$ python -q
>>> import numpy as np
>>> np.set_printoptions(precision=3, suppress=True, linewidth=120)
>>> F = np.load("block1.npy")
>>> print(F)
[[ 1.022  1.964  2.019  1.1  ]
 [ 0.994  1.96   1.985  0.969]
 [ 1.062  1.98   2.092  1.084]
 [ 1.046  2.039  2.006  1.002]
 [ 0.887  1.993  2.026  1.042]
 [ 0.951  2.067  2.025  0.969]
 [ 1.     2.002  1.974  1.015]
 [ 2.002  0.913  1.003  1.935]
 [ 2.013  1.003  1.036  1.966]
 [ 1.933  1.049  0.895  1.953]
 [ 1.913  0.963  0.961  2.034]
 [ 2.038  0.971  0.994  2.077]
 [ 2.007  1.083  0.999  2.065]
 [ 1.932  0.996  0.999  2.065]
 [ 2.082 -0.024 -0.001  0.941]
 [ 2.076 -0.047  0.02   0.99 ]
 [ 2.067  0.011  0.031  1.009]
 [ 2.002  0.026 -0.038  0.961]
 [ 2.07  -0.026 -0.054  1.056]
 [ 2.159 -0.008  0.033  0.946]
 [ 2.084 -0.025  0.109  0.904]]
>>> Y = F / np.linalg.norm(F, axis=1, keepdims=True)
>>> G = Y @ Y.T
>>> print(np.argwhere(np.triu(np.abs(G) > 0.95, 1)))
[[ 0  1]
 [ 0  2]
 [ 0  3]
 [ 0  4]
 [ 0  5]
 [ 0  6]
 [ 1  2]
 [ 1  3]
 [ 1  4]
 [ 1  5]
 [ 1  6]
 [ 2  3]
 [ 2  4]
 [ 2  5]
 [ 2  6]
 [ 3  4]
 [ 3  5]
 [ 3  6]
 [ 4  5]
 [ 4  6]
 [ 5  6]
 [ 7  8]
 [ 7  9]
 [ 7 10]
 [ 7 11]
 [ 7 12]
 [ 7 13]
 [ 8  9]
 [ 8 10]
 [ 8 11]
 [ 8 12]
 [ 8 13]
 [ 9 10]
 [ 9 11]
 [ 9 12]
 [ 9 13]
 [10 11]
 [10 12]
 [10 13]
 [11 12]
 [11 13]
 [12 13]
 [14 15]
 [14 16]
 [14 17]
 [14 18]
 [14 19]
 [14 20]
 [15 16]
 [15 17]
 [15 18]
 [15 19]
 [15 20]
 [16 17]
 [16 18]
 [16 19]
 [16 20]
 [17 18]
 [17 19]
 [17 20]
 [18 19]
 [18 20]
 [19 20]]
>>> G = np.cov(F, rowvar=False)
>>> print(G.shape)
(4, 4)
>>> print(np.argsort(-F.std(axis=0).round(6), kind="stable"))
[1 2 0 3]
>>> print(np.round(np.corrcoef(F[:, 3], F[:, 2])[0, 1], 3))
0.027
>>> print(np.argwhere(np.triu(np.abs(np.corrcoef(F.T)) > 0.8, 1)))
[[0 1]
 [0 2]
 [1 2]]
>>> print(np.linalg.eigvalsh(G)[::-1])
[1.627 0.281 0.003 0.001]
>>> W2 = F[[12, 15]].astype(float)
>>> for _ in range(4):
...     lab = np.linalg.norm(F[:, None] - W2, axis=-1).argmin(axis=1)
...     W2 = np.array([F[lab == j].mean(axis=0) for j in range(2)])
... 
>>> print(lab)
[0 0 0 0 0 0 0 0 0 0 0 0 0 0 1 1 1 1 1 1 1]
>>> print(W2)
[[ 1.486  1.499  1.501  1.52 ]
 [ 2.077 -0.013  0.014  0.972]]
>>> print(np.abs(W2[1] - W2[0]).argmax())
1
>>> print(np.bincount(lab))
[14  7]
>>> cen = (F - F.mean(axis=0)) / F.std(axis=0)
>>> print(np.argwhere(np.abs(cen) > 2))
[]
>>> print(cen.std(axis=0))
[1. 1. 1. 1.]
>>> b = np.linalg.lstsq(np.delete(cen, 3, axis=1), cen[:, 3])[0]
>>> print(np.abs(b).argmax())
1
>>> Y = np.c_[F[:, :2] @ np.array([[2, 9], [5, 3]]), np.array([0, 0, 1, -2, 3, 0, -1, 3, 1, 1, 2, 2, -2, 1, 2, -1, -1, -2, 2, -2, -1])]
>>> print(Y)
[[11.864 15.09   0.   ]
 [11.788 14.826  0.   ]
 [12.024 15.498  1.   ]
 [12.287 15.531 -2.   ]
 [11.739 13.962  3.   ]
 [12.237 14.76   0.   ]
 [12.01  15.006 -1.   ]
 [ 8.569 20.757  3.   ]
 [ 9.041 21.126  1.   ]
 [ 9.111 20.544  1.   ]
 [ 8.641 20.106  2.   ]
 [ 8.931 21.255  2.   ]
 [ 9.429 21.312 -2.   ]
 [ 8.844 20.376  1.   ]
 [ 4.044 18.666  2.   ]
 [ 3.917 18.543 -1.   ]
 [ 4.189 18.636 -1.   ]
 [ 4.134 18.096 -2.   ]
 [ 4.01  18.552  2.   ]
 [ 4.278 19.407 -2.   ]
 [ 4.043 18.681 -1.   ]]
>>> print(np.round(np.linalg.lstsq(F, Y[:, 0])[0], 3) + 0)
[2. 5. 0. 0.]
>>> print(np.linalg.matrix_rank(np.c_[F, Y]))
5
>>> print(np.linalg.norm(np.linalg.qr(F)[0].T @ Y, axis=0) ** 2 / ((Y ** 2).sum(axis=0) + 1e-12))
[1.   1.   0.31]
>>> rng = np.random.default_rng(280)
>>> ang = rng.uniform(0, 2 * np.pi, 29)
>>> q, _ = np.linalg.qr(np.array([[-0.1, 0.8], [0.7, -1.2], [-0.5, 2.0]]))
>>> K = 10 * np.c_[np.cos(ang), np.sin(ang)] @ q.T
>>> print(K)
[[-1.077  8.166 -5.67 ]
 [ 5.151  4.325  7.4  ]
 [ 4.864  6.421  5.926]
 [ 4.856  6.456  5.894]
 [ 3.677  8.92   2.63 ]
 [-1.215 -9.681  2.191]
 [-3.817 -8.756 -2.96 ]
 [-5.073 -5.239 -6.842]
 [ 5.078  5.197  6.87 ]
 [-1.761  7.354 -6.544]
 [-4.094 -8.365 -3.641]
 [ 4.76  -0.299  8.79 ]
 [ 3.769  8.814  2.847]
 [-3.431 -9.162 -2.073]
 [ 4.725 -0.464  8.801]
 [ 1.903  9.768 -0.98 ]
 [ 2.133 -6.832  6.984]
 [ 2.626  9.641  0.393]
 [-1.521  7.659 -6.247]
 [-4.851 -6.475 -5.877]
 [-3.269  4.815 -8.132]
 [-3.862 -8.699 -3.068]
 [-3.642 -8.957 -2.55 ]
 [-3.319  4.707 -8.175]
 [-5.02  -1.251 -8.558]
 [ 5.163  4.036  7.553]
 [ 4.909  0.503  8.697]
 [-0.951 -9.6    2.635]
 [-1.571 -9.749  1.576]]
>>> cen = K - K.mean(axis=0)
>>> vecs = np.linalg.svd(cen)[2][:2]
>>> Y = cen - cen @ vecs.T @ vecs
>>> print(np.round(np.cov(cen @ vecs.T, rowvar=False), 3) + 0)
[[63.148  0.   ]
 [ 0.    40.302]]
>>> print(np.round(Y.std(axis=0), 3) + 0)
[0. 0. 0.]
>>> cen = K - K.mean(axis=0)
>>> left, sigma, Vh = np.linalg.svd(cen, full_matrices=False)
>>> print(np.round((sigma ** 2).sum() ** 2 / (sigma ** 4).sum(), 3))
1.907
>>> print(np.round(sigma ** 2 / (sigma ** 2).sum(), 3) + 0)
[0.61 0.39 0.  ]
>>> print(np.abs(left[:, 0]).argmax())
10
>>> print(np.round(cen.mean(axis=0), 3) + 0)
[0. 0. 0.]
>>> print(np.abs(Vh[0]).argmax())
1
>>> print(Vh[0] * np.sign(Vh[0, np.abs(Vh[0]).argmax()]))
[0.423 0.814 0.399]
>>> print(np.linalg.cond(K) > 100)
True
>>> print(round(float(np.linalg.norm(K, 2) / np.linalg.norm(K)), 3))
0.781
>>> lab = K[:, 2] > np.median(K[:, 2])
>>> r0 = K[lab].mean(axis=0) - K[~lab].mean(axis=0)
>>> print(((K - K.mean(axis=0)) @ r0 > 0).astype(int))
[0 1 1 1 1 1 0 0 1 0 0 1 1 0 1 1 1 1 0 0 0 0 0 0 0 1 1 1 0]
>>> print(r0)
[ 5.92   0.895 10.356]
>>> print(np.argsort(-np.abs(r0).round(6), kind="stable"))
[2 0 1]
>>> print(round(float((((K - K.mean(axis=0)) @ r0 > 0) == lab).mean()), 3))
0.897
>>> print(lab.astype(int))
[0 1 1 1 1 1 0 0 1 0 0 1 1 0 1 0 1 0 0 0 0 0 0 0 0 1 1 1 1]
>>> mat = np.array([[5, -2, 6, -3], [-2, 4, -4, -2], [6, -4, 8, -2], [-3, -2, -2, 5]])
>>> lab = rng.permutation(4)
>>> print(lab)
[0 2 1 3]
>>> Y = mat[lab][:, lab]
>>> print(np.diag(Y))
[5 8 4 5]
>>> print(np.allclose(Y, mat))
False
>>> r0, v = mat[0], mat[3]
>>> print(r0 @ v)
-38
>>> pr = (r0 @ v) / (r0 @ r0) * r0
>>> print(round(float(np.linalg.norm(r0 + v) ** 2 + np.linalg.norm(r0 - v) ** 2), 3))
232.0
>>> print(np.outer(r0, v))
[[-15 -10 -10  25]
 [  6   4   4 -10]
 [-18 -12 -12  30]
 [  9   6   6 -15]]
>>> print(round((v - pr) @ r0, 3))
-0.0
>>> W0 = np.load("data.npy")
>>> print(W0)
[[ 0.224 -2.193  1.807 -2.695]
 [ 2.056 -0.603  3.397 -3.369]
 [-0.279 -3.036  0.964 -2.104]
 [ 4.108  0.288  4.288 -3.234]
 [ 1.73  -1.558  2.442 -2.578]
 [ 1.314 -3.251  0.749 -1.092]
 [ 2.797 -2.586  1.414 -1.015]
 [ 4.063 -0.819  3.181 -2.149]
 [ 0.339 -2.388  1.612 -2.443]
 [-0.017 -2.265  1.735 -2.744]
 [ 2.373 -1.834  2.166 -1.979]
 [ 0.388 -2.528  1.472 -2.278]
 [ 5.306 -0.309  3.691 -2.038]
 [ 3.087  0.243  4.243 -3.7  ]
 [-0.262 -2.84   1.16  -2.291]
 [ 0.718 -4.539 -0.539 -0.102]
 [ 4.256 -0.734  3.266 -2.138]
 [ 1.247 -0.618  3.382 -3.758]
 [ 2.781 -1.284  2.716 -2.326]
 [ 4.226 -1.296  2.704 -1.591]
 [-0.405 -4.363 -0.363 -0.84 ]
 [ 3.118 -0.17   3.83  -3.271]
 [ 2.586 -3.684  0.316 -0.024]
 [ 2.473 -1.398  2.602 -2.366]
 [ 6.487 -0.574  3.426 -1.183]
 [ 3.344 -1.477  2.523 -1.851]]
>>> cen = W0 - W0.mean(axis=0)
>>> left, sigma, Vh = np.linalg.svd(cen, full_matrices=False)
>>> print(np.abs(left[:, 0]).argmax())
20
>>> print((np.sign(left[:, 0]) == np.sign(left[0, 0])).astype(int))
[1 0 1 0 1 1 1 0 1 1 1 1 0 0 1 1 0 0 0 0 1 0 1 0 0 0]
>>> print(np.linalg.matrix_rank(cen))
2
>>> print(round(float((sigma ** 2).sum() ** 2 / (sigma ** 4).sum()), 3))
1.572
>>> print(np.abs(Vh[0]).argmax())
0
>>> feats = np.load("x.npy")
>>> print(feats)
[[ 4  0 -4  2]
 [ 0  1  0 -1]
 [-4  0  4 -2]
 [ 2 -1 -2  2]]
>>> vals, vecs = np.linalg.eigh(feats)
>>> print(np.unique(vals.round(6) + 0, return_counts=True)[1])
[2 1 1]
>>> print(np.round(vecs.T @ vecs, 3) + 0)
[[1. 0. 0. 0.]
 [0. 1. 0. 0.]
 [0. 0. 1. 0.]
 [0. 0. 0. 1.]]
>>> print(np.abs(vecs[:, -1]).round(6).argmax())
0
>>> print((vals > 1e-8).sum(), (vals < -1e-8).sum())
2 0
>>> print(np.round(np.linalg.eigvalsh(feats @ feats), 3) + 0)
[ 0.     0.     3.459 83.541]
>>> print(np.linalg.eigvalsh(feats + 5 * np.eye(4)))
[ 5.    5.    6.86 14.14]
>>> print(np.round(vecs @ np.diag(vals) @ vecs.T, 3) + 0)
[[ 4.  0. -4.  2.]
 [ 0.  1.  0. -1.]
 [-4.  0.  4. -2.]
 [ 2. -1. -2.  2.]]
>>> print(np.round(vecs.T @ feats @ vecs, 3) + 0)
[[0.   0.   0.   0.  ]
 [0.   0.   0.   0.  ]
 [0.   0.   1.86 0.  ]
 [0.   0.   0.   9.14]]
>>> print(vals.sum(), np.trace(feats))
11.0 11
>>> print(feats.ravel(order="F"))
[ 4  0 -4  2  0  1  0 -1 -4  0  4 -2  2 -1 -2  2]
>>> blk = feats.reshape(4, 2, -1)
>>> print(np.swapaxes(blk, 1, 2)[2])
[[-4  4]
 [ 0 -2]]
>>> print(np.einsum("ihd,jhd->hij", blk, blk).shape)
(2, 4, 4)
>>> cen = F - F.mean(axis=0)
>>> vecs = np.linalg.svd(cen)[2][:3]
>>> Y = cen - cen @ vecs.T @ vecs
>>> print(Y.std(axis=0))
[0.02  0.027 0.016 0.009]
>>> ang = np.radians(36)
>>> Rm = np.eye(4)
>>> Rm[2, 2] = Rm[3, 3] = np.cos(ang)
>>> Rm[2, 3], Rm[3, 2] = -np.sin(ang), np.sin(ang)
>>> print(Rm)
[[ 1.     0.     0.     0.   ]
 [ 0.     1.     0.     0.   ]
 [ 0.     0.     0.809 -0.588]
 [ 0.     0.     0.588  0.809]]
>>> Y = feats @ Rm.T
>>> print(Y)
[[ 4.     0.    -4.412 -0.733]
 [ 0.     1.     0.588 -0.809]
 [-4.     0.     4.412  0.733]
 [ 2.    -1.    -2.794  0.442]]
>>> print(np.abs(Y - feats).max(axis=0))
[0.    0.    0.794 2.733]
>>> print(np.allclose(feats @ feats.T, Y @ Y.T))
True
>>> x = np.array([4, 2, 5, 3])
>>> a = np.maximum(feats @ x, 0)
>>> print(feats.T @ a)
[ 12  -2 -12   8]
>>> print(np.flatnonzero(a > 1e-9))
[0 3]
>>> data = np.array([[1, 0, 6, 0], [0, 7, 0, 0], [1, 0, 1, 0], [0, 0, 0, 9]])
>>> print(data)
[[1 0 6 0]
 [0 7 0 0]
 [1 0 1 0]
 [0 0 0 9]]
>>> P = np.triu(np.array([[2, -3, 1, -3], [-2, 2, 0, 3], [-3, 2, -1, -1], [1, -1, -1, 0]]), 1) + np.eye(4)
>>> Y = P @ data @ np.linalg.inv(P)
>>> print(round(np.linalg.det(Y), 3))
-315.0
>>> print(P @ data - data @ P)
[[  1. -18.   0. -18.]
 [  0.   0.   0.   6.]
 [  0.   3.  -1.  -5.]
 [  0.   0.   0.   0.]]
>>> print(np.linalg.matrix_rank(Y))
4
>>> print((data + data.T) / 2)
[[1.  0.  3.5 0. ]
 [0.  7.  0.  0. ]
 [3.5 0.  1.  0. ]
 [0.  0.  0.  9. ]]
>>> print(data @ data)
[[ 7  0 12  0]
 [ 0 49  0  0]
 [ 2  0  7  0]
 [ 0  0  0 81]]
>>> arr = np.array([[-1.4, 0.8, -1.7, -2.0],
...     [-1.0, 0.1, -1.9, 1.1],
...     [-1.4, 1.0, -1.8, 0.1],
...     [0.0, -1.0, 0.7, 1.2]])
>>> arr[:, 2] *= 10
>>> print(arr)
[[ -1.4   0.8 -17.   -2. ]
 [ -1.    0.1 -19.    1.1]
 [ -1.4   1.  -18.    0.1]
 [  0.   -1.    7.    1.2]]
>>> left, sigma, Vh = np.linalg.svd(arr)
>>> print(sigma)
[32.086  2.616  0.766  0.534]
>>> print(np.argmax(sigma[:-1] / (sigma[1:] + 1e-6)) + 1)
1
>>> Y = left[:, :1] @ np.diag(sigma[:1]) @ Vh[:1]
>>> print(np.linalg.matrix_rank(Y))
1
>>> print(np.linalg.matrix_rank(arr, rtol=0.05))
2
>>> cen = F - F.mean(axis=0)
>>> left, sigma, Vh = np.linalg.svd(cen, full_matrices=False)
>>> print(np.linalg.matrix_rank(cen))
4
>>> print(np.abs(Vh[0]).argmax())
1
>>> print(Vh[0] * np.sign(Vh[0, np.abs(Vh[0]).argmax()]))
[-0.366  0.659  0.657 -0.01 ]
>>> print(np.abs(left[:, 0]).argmax())
5
